$ python -q
>>> import numpy as np
>>> np.set_printoptions(precision=2, suppress=True, linewidth=200, sign=" ")
>>> def rnd(a):
...     return np.round(a, 2) + 0
... 
>>> W0 = np.load("layer5.npy")
>>> W0
array([[ 1, -1,  1, -1],
       [ 1,  0,  0,  0],
       [ 1,  1,  1,  1]])
>>> M2 = W0[0, 0] * W0[1:] - np.outer(W0[1:, 0], W0[0])
>>> M2
array([[ 0,  1, -1,  1],
       [ 0,  2,  0,  2]])
>>> np.flatnonzero(~M2.round(6).any(axis=1))
array([], dtype=int64)
>>> x0 = np.array([1, 3, 3, 5])
>>> a = np.maximum(M2 @ x0, 0)
>>> np.flatnonzero(a > 1e-9)
array([ 0,  1])
>>> rnd(np.tanh(M2 @ x0))
array([ 1.,  1.])
>>> M2.T @ a
array([ 0, 37, -5, 37])
>>> cov = W0.T @ W0
>>> cov
array([[ 3,  0,  2,  0],
       [ 0,  2,  0,  2],
       [ 2,  0,  2,  0],
       [ 0,  2,  0,  2]])
>>> (W0 @ W0.T).shape
(3, 3)
>>> rnd(np.linalg.svd(W0, compute_uv=False) ** 2)
array([ 4.56,  4.  ,  0.44])
>>> np.diag(cov)
array([ 3,  2,  2,  2])
>>> rnd(cov @ np.linalg.pinv(cov) @ cov)
array([[ 3.,  0.,  2.,  0.],
       [ 0.,  2.,  0.,  2.],
       [ 2.,  0.,  2.,  0.],
       [ 0.,  2.,  0.,  2.]])
>>> try:
...     np.linalg.inv(cov)
... except np.linalg.LinAlgError as e:
...     print(e)
... 
Singular matrix
>>> np.allclose(cov[:-1].T @ np.linalg.lstsq(cov[:-1].T, cov[-1])[0], cov[-1])
True
>>> feats = np.load("arr.npy")
>>> feats
array([[ 10,  -6,  12,   7, -10],
       [ -6,  52, -60,  -2, -16],
       [ 12, -60,  72,   6,  12],
       [  7,  -2,   6,   5,  -8],
       [-10, -16,  12,  -8,  20]])
>>> np.argsort(-np.linalg.norm(feats, axis=0).round(6), kind="stable")[:3]
array([ 2,  1,  4])
>>> np.linalg.matrix_rank(feats, rtol=0.1)
np.int64(2)
>>> [round(float(x), 2) for x in np.linalg.svd(feats, compute_uv=False)[:3]]
[127.66, 31.34, 0.0]
